>>> import numpy as np
>>> np.set_printoptions(suppress=True, linewidth=120)
>>> rd = lambda a: np.round(a, 2) + 0
>>> arr = np.loadtxt("data.csv", delimiter=",")
>>> arr
array([[ 1.  ,  0.6 , -0.7 ,  0.2 ,  1.  ,  1.  , -4.23, -2.1 ,  0.1 ,  0.  ,  1.1 ],
       [-1.3 ,  0.4 , -1.7 ,  1.6 ,  0.4 ,  0.  ,  2.83,  1.4 , -0.3 , -0.9 ,  1.5 ],
       [-1.5 ,  0.1 ,  0.9 , -0.6 ,  0.7 , -0.2 ,  3.72,  1.9 ,  0.8 ,  0.2 ,  0.2 ],
       [ 0.4 ,  0.6 ,  1.1 ,  0.4 ,  0.1 , -1.5 , -1.45, -0.7 , -0.5 , -0.5 , -0.1 ],
       [-2.5 , -0.6 ,  0.1 ,  0.8 , -1.  ,  0.4 ,  0.97,  0.5 , -0.2 , -1.3 ,  0.8 ],
       [ 0.2 , -0.4 , -0.2 ,  0.8 ,  0.5 , -0.2 , -2.08, -1.  , -1.9 , -1.1 , -1.8 ],
       [ 1.2 , -0.4 , -0.1 , -0.2 , -0.1 ,  0.3 ,  1.33,  0.7 , -0.5 , -0.3 ,  0.8 ],
       [ 0.7 ,  1.  , -0.2 , -0.1 ,  0.5 , -1.1 , -0.75, -0.4 , -0.7 ,  0.8 ,  0.6 ],
       [ 0.  , -1.6 , -1.6 ,  0.  , -0.8 ,  0.5 ,  5.74,  2.9 ,  0.  ,  0.9 ,  0.3 ],
       [ 2.  , -0.2 ,  0.2 ,  0.7 , -0.3 ,  0.1 ,  0.57,  0.3 , -0.2 , -0.9 ,  0.1 ],
       [ 1.1 ,  0.  , -0.2 ,  1.3 , -0.5 ,  1.7 , -2.6 , -1.3 , -2.1 ,  0.3 , -2.7 ],
       [ 1.4 ,  0.6 , -2.3 , -1.  ,  0.1 , -1.5 ,  1.58,  0.8 , -0.9 , -2.6 ,  0.2 ],
       [ 1.6 ,  1.1 ,  1.1 ,  0.2 , -1.4 ,  0.  , -0.63, -0.3 , -1.1 , -0.6 ,  1.9 ],
       [-0.3 , -1.1 , -1.4 ,  0.4 , -0.1 ,  0.3 , -1.79, -0.9 ,  1.4 ,  1.2 , -1.  ]])
>>> vec = np.array([3, 8, 2, 1, 0, 2, 9, 5, 7, 1, 1])
>>> target = arr @ vec
>>> beta, lr = np.zeros(11), 1 / np.linalg.norm(arr, 2) ** 2
>>> for i in range(6):
...     beta -= lr * arr.T @ (arr @ beta - target)
...     if i % 1 == 0: print(i, round(np.linalg.norm(arr @ beta - target), 2))
... 
0 27.73
1 24.52
2 21.94
3 19.86
4 18.18
5 16.83
>>> rd(np.linalg.cond(arr))
np.float64(231.99)
>>> rd(beta)
array([ 0.35,  0.69,  1.01, -1.41, -0.11, -0.58,  7.94,  3.96,  2.1 ,  1.02,  3.2 ])
>>> left, sv, Vh = np.linalg.svd(arr)
>>> np.argmax(sv[:-1] / (sv[1:] + 1e-6)) + 1
np.int64(10)
>>> M2 = left[:, :10] @ np.diag(sv[:10]) @ Vh[:10]
>>> np.linalg.matrix_rank(M2)
np.int64(10)
>>> np.linalg.matrix_rank(arr, rtol=0.05)
np.int64(10)
>>> rd(np.linalg.norm(arr - M2) / np.linalg.norm(arr))
np.float64(0.0)
>>> rd(np.abs(arr - M2).max())
np.float64(0.03)
>>> W0 = np.loadtxt("w.csv", delimiter=",")
>>> W0
array([[  1.2,  -0.5,   0. ,  -0.4,  -0.8,   0.5,  -0.2,  -1.6],
       [ -2.4,  -0.8,  -3. ,   0.2,   1.1,   0. ,  -0.3,   0.8],
       [  0.8,  -1. , -16. ,  -0.5,  -0.5,  -1. ,   0.3,  -0.3],
       [ -2.1,  -0.3, -14. ,   0.5,   2.1,   0.5,  -1.8,  -0.2],
       [  0.5,  -1.8,   8. ,   2.4,   1.2,  -1.6,   2.1,   0.8],
       [  0.6,   0.2,   8. ,  -0.1,   1.3,   0.2,   0.3,  -0.5],
       [  0.7,  -1.3,  -5. ,   0.1,   1.8,  -0.8,   0.9,   0.2],
       [  0.5,   0.2,   7. ,   0.4,  -1.6,   0.7,   1.2,   0.1],
       [  0.7,  -0.4,  16. ,   0.8,  -0.2,   1.3,  -0.1,   1.4],
       [ -2.7,   1.2,   0. ,   1.7,   0.4,   2.2,  -1.2,  -0.9],
       [ -0.4,   1.3,  -3. ,   0.2,  -0.3,  -0.1,   0.8,  -0.3]])
>>> M2 = np.c_[W0[:, :4] @ np.array([[8, 5, 6, 8], [9, 0, 6, 4], [3, 2, 6, 2], [0, 2, 2, 5]]), np.array([2, 0, 2, -1, 0, -3, 0, 3, 3, 0, -2])]
>>> rd(M2)
array([[  5.1,   5.2,   3.4,   5.6,   2. ],
       [-35.4, -17.6, -36.8, -27.4,   0. ],
       [-50.6, -29. , -98.2, -32.1,   2. ],
       [-61.5, -37.5, -97.4, -43.5,  -1. ],
       [ 11.8,  23.3,  45. ,  24.8,   0. ],
       [ 30.6,  18.8,  52.6,  21.1,  -3. ],
       [-21.1,  -6.3, -33.4,  -9.1,   0. ],
       [ 26.8,  17.3,  47. ,  20.8,   3. ],
       [ 50. ,  37.1,  99.4,  40. ,   3. ],
       [-10.8, -10.1,  -5.6,  -8.3,   0. ],
       [ -0.5,  -7.6, -12.2,  -3. ,  -2. ]])
>>> np.linalg.matrix_rank(M2)
np.int64(5)
>>> rd(np.linalg.lstsq(W0, M2[:, 0])[0])
array([8., 9., 3., 0., 0., 0., 0., 0.])
>>> rd(np.linalg.norm(np.linalg.qr(W0)[0].T @ M2, axis=0) ** 2 / ((M2 ** 2).sum(axis=0) + 1e-12))
array([1.  , 1.  , 1.  , 1.  , 0.99])
>>> np.linalg.matrix_rank(M2, rtol=0.1)
np.int64(1)
>>> [round(float(x), 2) for x in np.linalg.svd(M2, compute_uv=False)[:3]]
[250.11, 22.48, 19.56]
>>> np.argsort(-np.linalg.norm(M2, axis=0).round(6), kind="stable")[:3]
array([2, 0, 3])
>>> round(np.log10(np.linalg.cond(M2)))
2
>>> rd(np.abs(np.linalg.svd(M2)[2][-1]))
array([0.16, 0.68, 0.1 , 0.57, 0.43])
>>> P = W0 @ np.linalg.solve(W0.T @ W0, W0.T)
>>> rd(P @ W0[:, 3])
array([-0.4,  0.2, -0.5,  0.5,  2.4, -0.1,  0.1,  0.4,  0.8,  1.7,  0.2])
>>> np.allclose(P @ P, P)
True
>>> np.linalg.matrix_rank(np.eye(11) - P)
np.int64(3)
>>> rd(np.diag(P))
array([0.77, 0.91, 0.6 , 0.61, 0.99, 0.61, 0.71, 0.6 , 0.84, 0.79, 0.57])
>>> rd(np.linalg.eigvalsh(P))
array([0., 0., 0., 1., 1., 1., 1., 1., 1., 1., 1.])
>>> Q, vecs = np.linalg.qr(W0[:, :6])[0], np.linalg.qr(W0[:, 6:])[0]
>>> sv = np.linalg.svd(Q.T @ vecs, compute_uv=False)
>>> rd(np.degrees(np.arccos(sv.clip(0, 1))))
array([24.46, 49.44])
>>> rd(np.linalg.norm(Q @ Q.T - vecs @ vecs.T, 2))
np.float64(1.0)
>>> rd(sv)
array([0.91, 0.65])
>>> J = np.maximum(np.array([[-5, -4, -2],
...     [-5, -1, 1],
...     [1, -4, 2],
...     [-5, -4, -1],
...     [-1, -4, 3],
...     [4, 1, 5],
...     [1, 5, -5],
...     [-1, -2, -3],
...     [2, -5, 5],
...     [-1, -5, 0],
...     [-2, 2, 5],
...     [0, -5, -3],
...     [3, -4, -4],
...     [1, -5, -4],
...     [5, 0, -5],
...     [-4, 4, 3],
...     [5, 0, -4],
...     [5, 2, 3],
...     [-5, 1, 1]]) @ np.array([[-2, -3, -3, 2, 0, -1, 0, 1],
...     [1, 2, 3, -1, -2, -2, 3, -2],
...     [-1, -3, 1, 2, 2, 1, -2, 3]]) + np.array([0, 0, 0, 2, 0, 2, 1, 3]), 0)
>>> J
array([[ 8, 13,  1,  0,  4, 13,  0,  0],
       [ 8, 10, 13,  0,  4, 10,  0,  3],
       [ 0,  0,  0, 12, 12, 11,  0, 18],
       [ 7, 10,  2,  0,  6, 14,  0,  3],
       [ 0,  0,  0, 10, 14, 14,  0, 19],
       [ 0,  0,  0, 19,  8,  1,  0, 20],
       [ 8, 22,  7,  0,  0,  0, 26,  0],
       [ 3,  8,  0,  0,  0,  4,  1,  0],
       [ 0,  0,  0, 21, 20, 15,  0, 30],
       [ 0,  0,  0,  5, 10, 13,  0, 12],
       [ 1,  0, 17,  6,  6,  5,  0, 12],
       [ 0,  0,  0,  1,  4,  9,  0,  4],
       [ 0,  0,  0,  4,  0,  3,  0,  2],
       [ 0,  0,  0,  1,  2,  7,  0,  2],
       [ 0,  0,  0,  2,  0,  0, 11,  0],
       [ 9, 11, 27,  0,  0,  1,  7,  0],
       [ 0,  0,  0,  4,  0,  0,  9,  0],
       [ 0,  0,  0, 16,  2,  0,  1, 13],
       [10, 14, 19,  0,  0,  6,  2,  0]])
>>> cov = np.cov(J, rowvar=False)
>>> cov.shape
(8, 8)
>>> rd(J.std(axis=0))
array([3.83, 6.6 , 7.99, 6.74, 5.56, 5.42, 6.33, 8.83])
>>> np.argwhere(np.triu(np.abs(np.corrcoef(J.T)) > 0.8, 1))
array([[0, 1],
       [3, 7],
       [4, 7]])
>>> np.argsort(-J.std(axis=0).round(6), kind="stable")
array([7, 2, 3, 1, 6, 4, 5, 0])
>>> rd(np.linalg.eigvalsh(cov)[::-1])
array([202.62,  64.98,  47.6 ,  37.23,  11.25,   0.99,   0.27,   0.08])
>>> rd(np.corrcoef(J[:, 2], J[:, 3])[0, 1])
np.float64(-0.35)
>>> P = J @ np.linalg.solve(J.T @ J, J.T)
>>> np.allclose(P @ P, P)
True
>>> rd(np.trace(P))
np.float64(8.0)
>>> K = np.array([[0.8, -0.3, 0.5, -1.6, -1.2, -1.7, -0.4, -0.2, -0.2],
...     [-0.3, -0.7, -0.5, -1.0, -1.4, -0.8, -1.9, 0.0, -0.1],
...     [2.1, -1.1, 0.2, 0.6, -0.1, 0.1, 1.3, -0.1, -1.2],
...     [2.0, -0.3, 0.9, -0.8, -0.8, -0.8, -1.5, -0.1, 2.2]])
>>> rng = np.random.default_rng(738689)
>>> K[3] = K[2] + 0.05 * rng.normal(size=9)
>>> rd(K)
array([[ 0.8 , -0.3 ,  0.5 , -1.6 , -1.2 , -1.7 , -0.4 , -0.2 , -0.2 ],
       [-0.3 , -0.7 , -0.5 , -1.  , -1.4 , -0.8 , -1.9 ,  0.  , -0.1 ],
       [ 2.1 , -1.1 ,  0.2 ,  0.6 , -0.1 ,  0.1 ,  1.3 , -0.1 , -1.2 ],
       [ 2.15, -1.16,  0.06,  0.62, -0.06,  0.13,  1.35, -0.15, -1.16]])
>>> left, sv, Vh = np.linalg.svd(K)
>>> rd(sv)
array([4.49, 3.55, 1.45, 0.11])
>>> M2 = left[:, :3] @ np.diag(sv[:3]) @ Vh[:3]
>>> np.linalg.matrix_rank(M2)
np.int64(3)
>>> np.linalg.matrix_rank(K, rtol=0.05)
np.int64(3)
>>> rd(np.abs(K - M2).max())
np.float64(0.06)
>>> left, sv, Vh = np.linalg.svd(K, full_matrices=False)
>>> np.abs(left[:, 0]).round(6).argmax()
np.int64(3)
>>> rd(left.T @ left)
array([[1., 0., 0., 0.],
       [0., 1., 0., 0.],
       [0., 0., 1., 0.],
       [0., 0., 0., 1.]])
>>> rd(np.sqrt((sv ** 2).sum())), rd(np.linalg.norm(K))
(np.float64(5.91), np.float64(5.91))
>>> rd(sv / sv[0])
array([1.  , 0.79, 0.32, 0.03])
>>> rd(np.abs(Vh[0]))
array([0.64, 0.28, 0.07, 0.28, 0.1 , 0.12, 0.54, 0.03, 0.34])
>>> rd(np.linalg.norm(K, 2) / np.linalg.norm(K))
np.float64(0.76)
>>> [round(float(x), 2) for x in np.linalg.svd(K, compute_uv=False)[:3]]
[4.49, 3.55, 1.45]
>>> np.linalg.matrix_rank(K, rtol=0.1)
np.int64(3)
>>> M2 = K / np.linalg.norm(K, axis=1, keepdims=True)
>>> cov = M2 @ M2.T
>>> rd(np.degrees(np.arccos(np.clip(cov[1, 0], -1, 1))))
np.float64(50.5)
>>> rd(cov)
array([[ 1.  ,  0.64,  0.1 ,  0.08],
       [ 0.64,  1.  , -0.33, -0.34],
       [ 0.1 , -0.33,  1.  ,  1.  ],
       [ 0.08, -0.34,  1.  ,  1.  ]])
>>> rd(cov[1])
array([ 0.64,  1.  , -0.33, -0.34])
>>> np.argwhere(np.triu(np.abs(cov) > 0.95, 1))
array([[2, 3]])
>>> (np.abs(cov) > 0.9).astype(int)
array([[1, 0, 0, 0],
       [0, 1, 0, 0],
       [0, 0, 1, 1],
       [0, 0, 1, 1]])
>>> rd(np.linalg.norm(M2, axis=1))
array([1., 1., 1., 1.])
